$ python3 -q
>>> import numpy as np
>>> np.set_printoptions(precision=4, suppress=True, linewidth=140)
>>> rnd = lambda a: np.round(a, 4) + 0
>>> u = np.array([7, -8, -1, 3, 4])
>>> r1 = np.array([2, 2, 0, 3, -2, 1, -3, -3, 1])
>>> M = u[:, None] + r1[None, :]
>>> print(M)
[[  9   9   7  10   5   8   4   4   8]
 [ -6  -6  -8  -5 -10  -7 -11 -11  -7]
 [  1   1  -1   2  -3   0  -4  -4   0]
 [  5   5   3   6   1   4   0   0   4]
 [  6   6   4   7   2   5   1   1   5]]
>>> # columns 0 and 1 are equal
>>> w1 = np.array([[2, 1],
...     [-2, 0],
...     [2, 2],
...     [-1, 1],
...     [-1, -1],
...     [1, 1],
...     [0, 1],
...     [-1, 0],
...     [0, -1]])
>>> b = np.array([7, -7])
>>> H = np.maximum(M @ w1 + b, 0)
>>> print((H > 0).mean(axis=0))
[1.  0.6]
>>> print((H > 0).astype(int))
[[1 1]
 [1 0]
 [1 0]
 [1 1]
 [1 1]]
>>> print(H)
[[10 25]
 [10  0]
 [10  0]
 [10  9]
 [10 13]]
>>> W2 = np.array([[2, 0], [-1, 1]])
>>> print(H @ W2)
[[-5 25]
 [20  0]
 [20  0]
 [11  9]
 [ 7 13]]
>>> print((H @ W2).round(6).argmax(axis=1))
[1 0 0 0 1]
>>> print(w1 @ W2)
[[ 3  1]
 [-4  0]
 [ 2  2]
 [-3  1]
 [-1 -1]
 [ 1  1]
 [-1  1]
 [-2  0]
 [ 1 -1]]
>>> print(np.abs(M).max())
11
>>> M[5]
Traceback (most recent call last):
  File "<python-input-19>", line 1, in <module>
    M[5]
    ~^^^
IndexError: index 5 is out of bounds for axis 0 with size 5
>>> print(np.linalg.matrix_rank(M))
2
>>> print(M - M[0])
[[  0   0   0   0   0   0   0   0   0]
 [-15 -15 -15 -15 -15 -15 -15 -15 -15]
 [ -8  -8  -8  -8  -8  -8  -8  -8  -8]
 [ -4  -4  -4  -4  -4  -4  -4  -4  -4]
 [ -3  -3  -3  -3  -3  -3  -3  -3  -3]]
>>> print(M.mean(axis=0))
[ 3.  3.  1.  4. -1.  2. -2. -2.  2.]
>>> print(rnd(np.linalg.svd(M, compute_uv=False)))
[35.6678 13.9215  0.      0.      0.    ]
>>> print(np.diff(M, axis=0))
[[-15 -15 -15 -15 -15 -15 -15 -15 -15]
 [  7   7   7   7   7   7   7   7   7]
 [  4   4   4   4   4   4   4   4   4]
 [  1   1   1   1   1   1   1   1   1]]
>>> left, sigma, Vh = np.linalg.svd(M)
>>> V = Vh[:(sigma > 1e-8).sum()]
>>> rng = np.random.default_rng(2807)
>>> x0 = M[3] + -3 * M[1] + rng.integers(2) * np.eye(9)[1]
>>> print(x0)
[23. 24. 27. 21. 31. 25. 33. 33. 25.]
>>> print(rnd(np.linalg.norm(x0 - V.T @ V @ x0)))
0.8953
>>> print(rnd(np.diag(V.T @ V)))
[0.1984 0.1984 0.1114 0.3152 0.2201 0.1304 0.3478 0.3478 0.1304]
>>> print(np.linalg.matrix_rank(np.vstack([M, x0])))
3
>>> u = np.array([2, 3, 2])
>>> print(np.array([np.convolve(row, u, "same") for row in M]))
[[ 45  59  59  54  51  42  36  36  32]
 [-30 -46 -46 -51 -54 -63 -69 -69 -43]
 [  5   3   3  -2  -5 -14 -20 -20  -8]
 [ 25  31  31  26  23  14   8   8  12]
 [ 30  38  38  33  30  21  15  15  17]]
>>> print(np.convolve(M[0], u))
[18 45 59 59 54 51 42 36 36 32 16]
>>> left, sigma, Vh = np.linalg.svd(M)
>>> print(rnd(sigma))
[35.6678 13.9215  0.      0.      0.    ]
>>> other = left[:, :2] @ np.diag(sigma[:2]) @ Vh[:2]
>>> print(rnd(np.linalg.norm(M - other) / np.linalg.norm(M)))
0.0
>>> print(rnd(np.abs(M - other).max()))
0.0
>>> print(np.linalg.matrix_rank(M, rtol=0.05))
2
>>> print(rnd(np.linalg.norm(M - other, 2)), rnd(sigma[2]))
0.0 0.0
>>> other = np.array([[-3, 0, 2, 0], [1, -2, -3, -1], [-2, -1, 3, 3], [-1, 1, 0, -1]])
>>> mat = np.triu(other)
>>> print(mat)
[[-3  0  2  0]
 [ 0 -2 -3 -1]
 [ 0  0  3  3]
 [ 0  0  0 -1]]
>>> # triangular
>>> assert mat == mat.T
Traceback (most recent call last):
  File "<python-input-47>", line 1, in <module>
    assert mat == mat.T
           ^^^^^^^^^^^^
ValueError: The truth value of an array with more than one element is ambiguous. Use a.any() or a.all()
>>> print(mat @ mat)
[[ 9  0  0  6]
 [ 0  4 -3 -6]
 [ 0  0  9  6]
 [ 0  0  0  1]]
>>> mat.inv()
Traceback (most recent call last):
  File "<python-input-49>", line 1, in <module>
    mat.inv()
    ^^^^^^^
AttributeError: 'numpy.ndarray' object has no attribute 'inv'
>>> print(np.trace(mat))
-3
>>> print(rnd(np.sort(np.abs(np.linalg.eigvals(mat)))))
[1. 2. 3. 3.]
>>> other = np.linalg.inv(mat)
>>> print(rnd(np.linalg.cond(mat)))
11.1057
>>> print(rnd(np.linalg.det(mat) * np.linalg.det(other)))
1.0
>>> print(rnd(np.linalg.slogdet(mat)[0]))
-1.0
>>> print(np.linalg.matrix_power(mat - np.diag(np.diag(mat)), 4))
[[0 0 0 0]
 [0 0 0 0]
 [0 0 0 0]
 [0 0 0 0]]
>>> print(mat @ mat)
[[ 9  0  0  6]
 [ 0  4 -3 -6]
 [ 0  0  9  6]
 [ 0  0  0  1]]
>>> print(np.linalg.matrix_rank(mat - mat[0, 0] * np.eye(4)))
3
>>> x0 = np.array([-7, -3, -1, 4])
>>> print(np.linalg.norm(mat @ x0) <= np.linalg.norm(mat, 2) * np.linalg.norm(x0) + 1e-9)
True
>>> print(mat @ x0)
[19  5  9 -4]
>>> print(mat @ np.ones(4))
[-1. -6.  6. -1.]
>>> print(mat @ np.eye(4)[3])
[ 0. -1.  3. -1.]
>>> data = np.loadtxt("layer0.csv", delimiter=",")
>>> print(data)
[[-6.  3.  3.]
 [ 0. -4.  0.]
 [ 2.  1. -7.]]
>>> vals, V = np.linalg.eig(data)
>>> print(np.prod(vals))
-144.0
>>> print(rnd(np.sort(np.linalg.eigvals(np.linalg.inv(data)))))
[-0.25   -0.25   -0.1111]
>>> print(rnd(data @ V[:, 0] - vals[0] * V[:, 0]))
[0. 0. 0.]
>>> print(data @ data)
[[ 42. -27. -39.]
 [  0.  16.   0.]
 [-26.  -5.  55.]]
>>> print(np.allclose(data @ data.T, data.T @ data))
False
>>> assert data == data.T
Traceback (most recent call last):
  File "<python-input-72>", line 1, in <module>
    assert data == data.T
           ^^^^^^^^^^^^^^
ValueError: The truth value of an array with more than one element is ambiguous. Use a.any() or a.all()
>>> np.linalg.determinant(data)
Traceback (most recent call last):
  File "<python-input-73>", line 1, in <module>
    np.linalg.determinant(data)
    ^^^^^^^^^^^^^^^^^^^^^
AttributeError: module 'numpy.linalg' has no attribute 'determinant'
>>> print(rnd(np.sort(np.abs(np.linalg.eigvals(data)))))
[4. 4. 9.]
>>> other = np.linalg.inv(data)
>>> print(rnd(np.linalg.det(data) * np.linalg.det(other)))
1.0
>>> print(rnd(data @ other))
[[1. 0. 0.]
 [0. 1. 0.]
 [0. 0. 1.]]
>>> print(np.allclose(other, data.T))
False
>>> print(rnd(np.linalg.slogdet(data)[0]))
-1.0
>>> print(rnd(np.linalg.cond(data)))
3.3083
>>> u = np.array([-3, -2, 1])
>>> other = data + np.outer(u, np.eye(3)[0])
>>> print(rnd(np.linalg.det(other) / np.linalg.det(data)), rnd(1 + np.linalg.solve(data, u)[0]))
1.8333 1.8333
>>> print(np.linalg.matrix_rank(other - data))
1
>>> E = np.loadtxt("out0.csv", delimiter=",")
>>> print(E)
[[ 10.9736   2.0894   2.5995]
 [ 19.8294  -3.705   -5.7494]
 [ 19.789  -12.9843 -20.6672]
 [-40.7013  25.7007  33.3609]
 [ 14.9566   4.1075   7.3752]
 [ -2.9024  -3.0483   6.3567]
 [-10.0194   7.7619   7.2559]
 [ 19.1653 -13.5216 -10.3642]
 [ -1.6401  -4.698   -4.6387]
 [  0.3576   6.7952   4.4335]
 [ -5.4899  -6.2869  -0.4378]
 [  1.4492 -10.8373  -9.0388]
 [ 13.7423   5.5728   8.1915]]
>>> W2 = E[[11, 2]].astype(float)
>>> for _ in range(4):
...     idx = np.linalg.norm(E[:, None] - W2, axis=-1).argmin(axis=1)
...     W2 = np.array([E[idx == j].mean(axis=0) for j in range(2)])
... 
>>> print(idx)
[0 1 1 0 0 0 0 1 0 0 0 1 0]
>>> print(np.abs(W2[1] - W2[0]).argmax())
2
>>> Xs = E - E.mean(axis=1)
Traceback (most recent call last):
  File "<python-input-91>", line 1, in <module>
    Xs = E - E.mean(axis=1)
         ~~^~~~~~~~~~~~~~~~
ValueError: operands could not be broadcast together with shapes (13,3) (13,) 
>>> Xs = E - E.mean(axis=0)
>>> left, sigma, Vh = np.linalg.svd(Xs, full_matrices=False)
>>> print(rnd(sigma))
[76.2023 29.0379  9.2515]
>>> print(np.abs(left[:, 0]).argmax())
3
>>> print(rnd((sigma ** 2).sum() ** 2 / (sigma ** 4).sum()))
1.3174
>>> feats = np.load("data.npy")
>>> print(feats)
[[-1  1 -1  1 -1  1]
 [ 0  0  0  0  0  0]
 [ 1  2  1  2  1  2]
 [-1  1 -1  1 -1  1]
 [ 0  0  0  0  0  0]
 [ 1  2  1  2  1  2]]
>>> print(rnd(np.linalg.norm(mat[2] - mat[3])))
5.0
>>> print(rnd(np.linalg.norm(mat, "nuc")))
11.2812
>>> print(rnd(np.linalg.norm(mat, 1)), rnd(np.linalg.norm(mat, np.inf)))
8.0 6.0
>>> print(rnd(np.linalg.norm(mat, axis=0)))
[3.     2.     4.6904 3.3166]
>>> print(rnd(np.linalg.norm(mat) ** 2 / np.linalg.norm(mat, 2) ** 2))
1.4298
>>> other = feats + rng.integers(-2, 3, (6, 2)) @ rng.integers(-2, 3, (2, 6))
>>> print(other)
[[ 1 -1 -3  1  1  2]
 [-2 -4  4 -4  2  2]
 [-3  0  7 -2  1  3]
 [ 5  1 -9  5  1  1]
 [ 3 -6 -2 -2  5  3]
 [-2  2  5  0  0  2]]
>>> print(other - feats)
[[ 2 -2 -2  0  2  1]
 [-2 -4  4 -4  2  2]
 [-4 -2  6 -4  0  1]
 [ 6  0 -8  4  2  0]
 [ 3 -6 -2 -2  5  3]
 [-3  0  4 -2 -1  0]]
>>> print(rnd(np.linalg.svd(other - feats, compute_uv=False)))
[16.1828 11.1856  0.      0.      0.      0.    ]
>>> print(rnd(np.abs(np.linalg.eigvals(other)).max()))
12.3795
>>> other.inv()
Traceback (most recent call last):
  File "<python-input-109>", line 1, in <module>
    other.inv()
    ^^^^^^^^^
AttributeError: 'numpy.ndarray' object has no attribute 'inv'
>>> print(np.linalg.matrix_power(other, 4))
[[  2130   -105  -4656   1659    -42   -717]
 [ -3906    180   8838  -3060    270   1584]
 [ -5943    174  13548  -4698    555   2613]
 [  8017   -418 -17787   6244   -303  -2905]
 [  2009   -176  -4167   1520    153   -416]
 [ -3990     84   9129  -3168    420   1821]]
>>> print((other - other.T) / 2)
[[ 0.   0.5  0.  -2.  -1.   2. ]
 [-0.5  0.   2.  -2.5  4.   0. ]
 [ 0.  -2.   0.   3.5  1.5 -1. ]
 [ 2.   2.5 -3.5  0.   1.5  0.5]
 [ 1.  -4.  -1.5 -1.5  0.   1.5]
 [-2.   0.   1.  -0.5 -1.5  0. ]]
>>> print(np.allclose(other @ other.T, other.T @ other))
False
>>> assert other == other.T
Traceback (most recent call last):
  File "<python-input-113>", line 1, in <module>
    assert other == other.T
           ^^^^^^^^^^^^^^^^
ValueError: The truth value of an array with more than one element is ambiguous. Use a.any() or a.all()
>>> print(rnd(np.sort(np.abs(np.linalg.eigvals(other)))))
[ 0.      0.      1.1806  2.4117  4.8516 12.3795]
>>> print(np.trace(other))
16
>>> print((other + other.T) / 2)
[[ 1.  -1.5 -3.   3.   2.   0. ]
 [-1.5 -4.   2.  -1.5 -2.   2. ]
 [-3.   2.   7.  -5.5 -0.5  4. ]
 [ 3.  -1.5 -5.5  5.  -0.5  0.5]
 [ 2.  -2.  -0.5 -0.5  5.   1.5]
 [ 0.   2.   4.   0.5  1.5  2. ]]
>>> arr = np.load("sample4.npy")
>>> print(arr)
[[-2. -1.  0.  0.  0.]
 [-1.  1. -1.  0.  0.]
 [ 0. -1.  0. -1.  0.]
 [ 0.  0. -1.  3. -1.]
 [ 0.  0.  0. -1.  1.]]
>>> other = np.linalg.inv(arr)
>>> print(rnd(other))
[[-0.4286 -0.1429  0.2857  0.1429  0.1429]
 [-0.1429  0.2857 -0.5714 -0.2857 -0.2857]
 [ 0.2857 -0.5714 -0.8571 -0.4286 -0.4286]
 [ 0.1429 -0.2857 -0.4286  0.2857  0.2857]
 [ 0.1429 -0.2857 -0.4286  0.2857  1.2857]]
>>> print(rnd(np.linalg.det(arr) * np.linalg.det(other)))
1.0
>>> print((np.abs(other) > 1e-9).astype(int))
[[1 1 1 1 1]
 [1 1 1 1 1]
 [1 1 1 1 1]
 [1 1 1 1 1]
 [1 1 1 1 1]]
>>> print(rnd(arr @ other))
[[1. 0. 0. 0. 0.]
 [0. 1. 0. 0. 0.]
 [0. 0. 1. 0. 0.]
 [0. 0. 0. 1. 0.]
 [0. 0. 0. 0. 1.]]
>>> print(rnd(np.linalg.slogdet(arr)[0]))
1.0
>>> print(rnd(np.linalg.inv(other)))
[[-2. -1.  0.  0.  0.]
 [-1.  1. -1.  0.  0.]
 [ 0. -1.  0. -1.  0.]
 [ 0.  0. -1.  3. -1.]
 [ 0.  0.  0. -1.  1.]]
>>> print(np.all(np.linalg.eigvalsh(arr) > 0))
False
>>> gram = feats.T @ feats
>>> print(np.linalg.matrix_rank(gram))
2
>>> print(gram)
[[ 4  2  4  2  4  2]
 [ 2 10  2 10  2 10]
 [ 4  2  4  2  4  2]
 [ 2 10  2 10  2 10]
 [ 4  2  4  2  4  2]
 [ 2 10  2 10  2 10]]
>>> print((feats @ feats.T).shape)
(6, 6)
>>> left, sigma, Vh = np.linalg.svd(gram)
>>> print(rnd(sigma))
[31.8167 10.1833  0.      0.      0.      0.    ]
>>> print(np.argmax(sigma[:-1] / (sigma[1:] + 1e-6)) + 1)
2
>>> other = left[:, :2] @ np.diag(sigma[:2]) @ Vh[:2]
>>> print(rnd(np.abs(gram - other).max()))
0.0
>>> print(np.linalg.matrix_rank(gram, rtol=0.05))
2
>>> print(rnd(np.linalg.norm(gram - other, 2)), rnd(sigma[2]))
0.0 0.0
>>> proj = np.triu(np.array([[3, 1, 2, -1, -3],
...     [2, 0, 3, -3, 0],
...     [3, -2, -3, 3, -3],
...     [-2, 1, 1, 0, 0],
...     [1, -1, 2, 2, 1]]), 1) + np.eye(5)
>>> other = proj @ arr @ np.linalg.inv(proj)
>>> print(rnd(np.linalg.det(other)))
7.0
>>> print(other)
[[ -3.   1.   3. -11.  -2.]
 [ -1.  -1.   7. -37.  21.]
 [  0.  -1.   0.   8.  -6.]
 [  0.   0.  -1.   6.  -4.]
 [  0.   0.   0.  -1.   1.]]
>>> print(np.linalg.matrix_rank(other))
5
>>> print(np.trace(other), np.trace(arr))
3.0 3.0
>>> X = np.loadtxt("m.csv", delimiter=",")
>>> print(X)
[[ -0.9   1.8   0.6]
 [ -0.2   0.4   0. ]
 [ -0.1   0.6  -1.9]
 [ -4.  -24.    0. ]
 [ -0.4   1.   -0.9]
 [  0.    0.9  -1.1]
 [ -0.6  -0.3   1.8]
 [  1.1   0.6   0.1]
 [  0.7   0.7   1.2]
 [  1.2   0.8   0.7]
 [  0.   -1.   -0.2]
 [  1.3   0.9   0.4]
 [  1.8  -0.9   0.3]
 [  0.2  -0.5   1.3]
 [  1.1   0.8  -0.2]
 [  0.3  -1.4   0.7]
 [ -0.2   2.5  -0.8]
 [ -0.2  -1.5   1.7]
 [ -0.1  -0.7  -0.7]
 [ -0.7  -0.3  -0.7]
 [ -1.8   1.1   1.5]
 [ -0.6   0.2   0.8]
 [ -0.1   0.4  -0.6]
 [  0.5   0.9   0.9]
 [ -1.1   0.8  -1.1]
 [ -1.4  -0.5  -0.4]
 [  0.9   0.    0.1]
 [  1.3  -0.2  -0.4]
 [  0.4  -0.3  -1. ]
 [ -1.9  -0.2   2.3]
 [  0.4   1.4   0.1]
 [ -0.3  -0.7  -2.3]
 [ -0.7  -1.    1.4]
 [ -0.6   0.8  -0.2]
 [  0.2  -0.9   0. ]]
>>> # column 1 dominates
>>> Xs = X - X.mean(axis=0)
>>> left, sigma, Vh = np.linalg.svd(Xs, full_matrices=False)
>>> print(rnd(sigma ** 2 / (sigma ** 2).sum()))
[0.9064 0.0559 0.0377]
>>> print((np.sign(left[:, 0]) == np.sign(left[0, 0])).astype(int))
[1 1 1 0 1 1 1 1 1 1 0 1 0 1 1 0 1 0 0 1 1 1 1 1 1 0 1 1 1 1 1 0 0 1 0]
>>> print(rnd(np.abs(Vh[-1])))
[0.9581 0.1544 0.2413]
>>> print(rnd((sigma ** 2).sum() ** 2 / (sigma ** 4).sum()))
1.2105
>>> print(rnd(Xs.mean(axis=0)))
[0. 0. 0.]
>>> print(np.searchsorted(np.cumsum(sigma ** 2) / (sigma ** 2).sum(), 0.9) + 1)
1
>>> print(np.abs(Vh[0]).argmax())
1
